% ipython --no-banner

In [1]: import numpy as np

In [2]: import numpy.linalg as la

In [3]: np.set_printoptions(suppress=True, linewidth=160)

In [4]: tidy = lambda a: np.round(a, 2) + 0

In [5]: E = np.array([[-14, -14, -16, -16],
   ...:     [35, -56, 40, -64],
   ...:     [12, 12, 14, 14],
   ...:     [-30, 48, -35, 56]])

In [6]: P = np.triu(np.array([[0, 2, 1, 0], [0, 2, 0, 1], [2, 0, 2, 1], [1, 0, 2, 0]]), 1) + np.eye(4)

In [7]: other = P @ E @ la.inv(P)

In [8]: print(np.trace(other), np.trace(E))
0.0 0

In [9]: P @ E - E @ P
Out[9]: 
array([[ 82., -72., 108., -84.],
       [-30., -22., -70.,  72.],
       [-30.,  24., -47.,  30.],
       [  0.,  60.,  30., -13.]])

In [10]: print(la.matrix_rank(other))
4

In [11]: tidy(la.eigvals(E))
Out[11]: array([-5.+1.j, -5.-1.j,  5.+1.j,  5.-1.j])

In [12]: np.einsum("ij,ji->", E, E)
Out[12]: np.int64(96)

In [13]: U, sig, vt = la.svd(E, full_matrices=False)

In [14]: tidy(sig)
Out[14]: array([133.08,  38.68,   0.67,   0.2 ])

In [15]: tidy(np.cumsum(sig ** 2) / np.sum(sig ** 2))
Out[15]: array([0.92, 1.  , 1.  , 1.  ])

In [16]: (sig > 1e-8).sum()
Out[16]: np.int64(4)

In [17]: tidy(U.T @ U)
Out[17]: 
array([[1., 0., 0., 0.],
       [0., 1., 0., 0.],
       [0., 0., 1., 0.],
       [0., 0., 0., 1.]])

In [18]: tidy(np.abs(vt[0]))
Out[18]: array([0.34, 0.56, 0.39, 0.65])

In [19]: print(tidy(vt @ vt.T))
[[1. 0. 0. 0.]
 [0. 1. 0. 0.]
 [0. 0. 1. 0.]
 [0. 0. 0. 1.]]

In [20]: np.abs(U[:, 0]).round(6).argmax()
Out[20]: np.int64(1)

In [21]: tidy(sig / sig[0])
Out[21]: array([1.  , 0.29, 0.01, 0.  ])

In [22]: la.matrix_rank(E, rtol=0.1)
Out[22]: np.int64(2)

In [23]: print(tidy(np.abs(la.svd(E)[2][-1])))
[0.65 0.39 0.56 0.34]

In [24]: print([round(float(x), 2) for x in la.svd(E, compute_uv=False)[:3]])
[133.08, 38.68, 0.67]

In [25]: Q = E.astype(float).copy()

In [26]: for j in range(4):
    ...:     Q[:, j] -= Q[:, :j] @ (Q[:, :j].T @ Q[:, j])
    ...:     Q[:, j] /= la.norm(Q[:, j])
    ...: 

In [27]: tidy(Q.T @ E)
Out[27]: 
array([[ 49.65, -61.63,  57.24, -71.06],
       [  0.  ,  44.51,   0.  ,  51.32],
       [  0.  ,   0.  ,   0.58,  -0.73],
       [  0.  ,   0.  ,   0.  ,   0.52]])

In [28]: print(tidy(Q.T @ Q))
[[1. 0. 0. 0.]
 [0. 1. 0. 0.]
 [0. 0. 1. 0.]
 [0. 0. 0. 1.]]

In [29]: F = np.loadtxt("a.csv", delimiter=",")

In [30]: F
Out[30]: 
array([[-36.68,  43.17, -50.88],
       [-27.29,  36.36, -39.06],
       [ -6.34,  15.51, -11.49],
       [ -6.33,  15.49, -11.47],
       [ -6.04,  15.06, -11.05],
       [ -4.91,  13.29,  -9.41],
       [ -1.94,   7.28,  -4.68],
       [ -0.58,   2.61,  -1.81],
       [ -0.45,   1.99,  -1.44],
       [ -0.39,   1.68,  -1.25],
       [  0.1 ,  -0.26,   0.28],
       [  0.32,  -0.65,   0.87],
       [  0.55,  -0.86,   1.39],
       [  0.87,  -0.98,   2.02],
       [  2.91,  -0.49,   5.38],
       [  8.32,   2.16,  12.82],
       [  9.92,   2.96,  14.9 ],
       [ 22.49,   8.93,  30.67],
       [ 27.2 ,  11.01,  36.45],
       [ 28.12,  11.41,  37.58],
       [ 31.91,  13.03,  42.19],
       [ 36.19,  14.81,  47.39],
       [ 41.2 ,  16.83,  53.44]])

In [31]: P = F @ la.solve(F.T @ F, F.T)

In [32]: np.allclose(P @ P, P)
Out[32]: True

In [33]: tidy(np.diag(P))
Out[33]: array([0.62, 0.34, 0.14, 0.14, 0.14, 0.13, 0.08, 0.02, 0.02, 0.01, 0.  , 0.  , 0.01, 0.02, 0.06, 0.11, 0.11, 0.11, 0.13, 0.13, 0.16, 0.21, 0.29])

In [34]: vec = np.array([-1, 0, -2])

In [35]: target = F @ vec

In [36]: tidy(la.solve(F.T @ F, F.T @ target))
Out[36]: array([-1.,  0., -2.])

In [37]: print(tidy(la.pinv(F) @ F))
[[1. 0. 0.]
 [0. 1. 0.]
 [0. 0. 1.]]

In [38]: print(tidy(la.lstsq(F, target)[0]))
[-1.  0. -2.]

In [39]: rng = np.random.default_rng(299805)

In [40]: target = target + 0.3 * rng.normal(size=23)

In [41]: tidy(target)
Out[41]: 
array([ 138.73,  105.32,   29.72,   29.84,   28.41,   23.5 ,   11.46,    3.66,    3.72,    3.41,   -0.52,   -1.67,   -3.09,   -4.83,  -13.43,  -33.85,  -39.5 ,
        -84.13, -100.06, -102.88, -116.09, -131.64, -147.64])

In [42]: c, *_ = la.lstsq(F, target)

In [43]: print([round(float(la.norm(la.solve(F.T @ F + lam * np.eye(3), F.T @ target))), 2) for lam in (0, 1, 10, 100)])
[2.24, 2.24, 2.21, 2.19]

In [44]: tidy(c)
Out[44]: array([-0.98,  0.  , -2.02])

In [45]: c.round()
Out[45]: array([-1.,  0., -2.])

In [46]: tidy(F.T @ (target - F @ c))
Out[46]: array([0., 0., 0.])

In [47]: tidy(la.norm(target - F @ c))
Out[47]: np.float64(1.6)

In [48]: dist = la.norm(F[:, None] - F[None], axis=-1)

In [49]: tidy(dist[:5, :5])
Out[49]: 
array([[ 0.  , 16.56, 56.9 , 56.92, 57.58],
       [16.56,  0.  , 40.42, 40.45, 41.11],
       [56.9 , 40.42,  0.  ,  0.03,  0.7 ],
       [56.92, 40.45,  0.03,  0.  ,  0.67],
       [57.58, 41.11,  0.7 ,  0.67,  0.  ]])

In [50]: np.unravel_index(dist.round(6).argmax(), dist.shape)
Out[50]: (np.int64(0), np.int64(22))

In [51]: np.flatnonzero(dist[9] < dist.mean() / 2)
Out[51]: array([ 2,  3,  4,  5,  6,  7,  8,  9, 10, 11, 12, 13, 14, 15])

In [52]: def softmax(z):
    ...:     e = np.exp(z - z.max(axis=-1, keepdims=True))
    ...:     return e / e.sum(axis=-1, keepdims=True)
    ...: 

In [53]: tidy(softmax(F[1] + -3))
Out[53]: array([0., 1., 0.])

In [54]: tidy(softmax(F[1]))
Out[54]: array([0., 1., 0.])

In [55]: tidy(softmax(F).sum(axis=1))
Out[55]: array([1., 1., 1., 1., 1., 1., 1., 1., 1., 1., 1., 1., 1., 1., 1., 1., 1., 1., 1., 1., 1., 1., 1.])

In [56]: scores = F @ F.T / np.sqrt(3)

In [57]: softmax(scores).round(6).argmax(axis=1)
Out[57]: array([ 0,  0,  0,  0,  0,  0,  0,  0,  0,  0, 22, 22, 22, 22, 22, 22, 22, 22, 22, 22, 22, 22, 22])

In [58]: softmax(scores)[1] @ F
Out[58]: array([-36.68,  43.17, -50.88])

In [59]: other = np.c_[F[:, :2] @ np.array([[6, 7], [2, 4]]), np.array([0, -2, 3, 1, 0, 1, 3, -3, -2, -2, -2, -2, 1, 3, 2, -1, 0, 1, 2, 3, -1, -2, 2])]

In [60]: tidy(other)
Out[60]: 
array([[-133.74,  -84.08,    0.  ],
       [ -91.02,  -45.59,   -2.  ],
       [  -7.02,   17.66,    3.  ],
       [  -7.  ,   17.65,    1.  ],
       [  -6.12,   17.96,    0.  ],
       [  -2.88,   18.79,    1.  ],
       [   2.92,   15.54,    3.  ],
       [   1.74,    6.38,   -3.  ],
       [   1.28,    4.81,   -2.  ],
       [   1.02,    3.99,   -2.  ],
       [   0.08,   -0.34,   -2.  ],
       [   0.62,   -0.36,   -2.  ],
       [   1.58,    0.41,    1.  ],
       [   3.26,    2.17,    3.  ],
       [  16.48,   18.41,    2.  ],
       [  54.24,   66.88,   -1.  ],
       [  65.44,   81.28,    0.  ],
       [ 152.8 ,  193.15,    1.  ],
       [ 185.22,  234.44,    2.  ],
       [ 191.54,  242.48,    3.  ],
       [ 217.52,  275.49,   -1.  ],
       [ 246.76,  312.57,   -2.  ],
       [ 280.86,  355.72,    2.  ]])

In [61]: tidy(la.norm(la.qr(F)[0].T @ other, axis=0) ** 2 / ((other ** 2).sum(axis=0) + 1e-12))
Out[61]: array([1.  , 1.  , 0.05])

In [62]: la.matrix_rank(np.c_[F, other])
Out[62]: np.int64(4)

In [63]: tidy(la.norm(other - F @ la.lstsq(F, other)[0], axis=0))
Out[63]: array([0.  , 0.  , 9.08])

In [64]: print(la.matrix_rank(other))
3
